% ipython --no-banner

In [1]: import numpy as np

In [2]: import numpy.linalg as la

In [3]: np.set_printoptions(precision=3, suppress=True, linewidth=160)

In [4]: mat = np.load("case17.npy")

In [5]: mat
Out[5]: 
array([[-2., -3., -1., -2.],
       [ 8.,  8.,  2.,  2.],
       [ 2.,  1.,  3.,  2.],
       [-2., -1., -1.,  4.]])

In [6]: vec = np.array([4, 1, 6, 1])

In [7]: y = mat @ vec

In [8]: y
Out[8]: array([-19.,  54.,  29., -11.])

In [9]: la.solve(mat, y)
Out[9]: array([4., 1., 6., 1.])

In [10]: np.round(la.solve(mat.T, mat[1]), 3) + 0
Out[10]: array([0., 1., 0., 0.])

In [11]: np.round(la.solve(mat, mat[:, 2]), 3) + 0
Out[11]: array([0., 0., 1., 0.])

In [12]: la.solve(mat, 4 * y)
Out[12]: array([16.,  4., 24.,  4.])

In [13]: (mat + mat.T) / 2
Out[13]: 
array([[-2. ,  2.5,  0.5, -2. ],
       [ 2.5,  8. ,  1.5,  0.5],
       [ 0.5,  1.5,  3. ,  0.5],
       [-2. ,  0.5,  0.5,  4. ]])

In [14]: np.allclose(mat @ mat.T, mat.T @ mat)
Out[14]: False

In [15]: (mat - mat.T) / 2
Out[15]: 
array([[ 0. , -5.5, -1.5,  0. ],
       [ 5.5,  0. ,  0.5,  1.5],
       [ 1.5, -0.5,  0. ,  1.5],
       [ 0. , -1.5, -1.5,  0. ]])

In [16]: mat @ mat
Out[16]: 
array([[-18., -17.,  -5., -12.],
       [ 48.,  40.,  12.,  12.],
       [  6.,   3.,   7.,  12.],
       [-14.,  -7.,  -7.,  16.]])

In [17]: np.trace(mat)
Out[17]: np.float64(13.0)

In [18]: round(la.det(mat), 3)
Out[18]: np.float64(96.0)

In [19]: round(float(np.abs(la.eigvals(mat)).max()), 3)
Out[19]: 4.0

In [20]: Y = la.inv(mat)

In [21]: la.inv(Y)
Out[21]: 
array([[-2., -3., -1., -2.],
       [ 8.,  8.,  2.,  2.],
       [ 2.,  1.,  3.,  2.],
       [-2., -1., -1.,  4.]])

In [22]: np.round(la.cond(mat), 3)
Out[22]: np.float64(22.047)

In [23]: np.allclose(Y, mat.T)
Out[23]: False

In [24]: np.round(la.slogdet(mat)[0], 3)
Out[24]: np.float64(1.0)

In [25]: la.det(mat) * Y
Out[25]: 
array([[104.,  40.,  16.,  24.],
       [-96., -24., -24., -24.],
       [-48., -24.,  24., -24.],
       [ 16.,   8.,   8.,  24.]])

In [26]: np.round(mat @ Y, 3) + 0
Out[26]: 
array([[1., 0., 0., 0.],
       [0., 1., 0., 0.],
       [0., 0., 1., 0.],
       [0., 0., 0., 1.]])

In [27]: (np.abs(Y) > 1e-9).astype(int)
Out[27]: 
array([[1, 1, 1, 1],
       [1, 1, 1, 1],
       [1, 1, 1, 1],
       [1, 1, 1, 1]])

In [28]: rng = np.random.default_rng(71454)

In [29]: labels = rng.permutation(4)

In [30]: Y = mat[:, labels] * rng.choice([-1, 1], 4)

In [31]: Y
Out[31]: 
array([[-2.,  3.,  1., -2.],
       [ 2., -8., -2.,  8.],
       [ 2., -1., -3.,  2.],
       [ 4.,  1.,  1., -2.]])

In [32]: U, _, Vh = la.svd(mat.T @ Y)

In [33]: np.round(la.lstsq(mat, Y)[0], 3) + 0
Out[33]: 
array([[ 0.,  0.,  0.,  1.],
       [ 0., -1.,  0.,  0.],
       [ 0.,  0., -1.,  0.],
       [ 1.,  0.,  0.,  0.]])

In [34]: labels
Out[34]: array([3, 1, 2, 0])
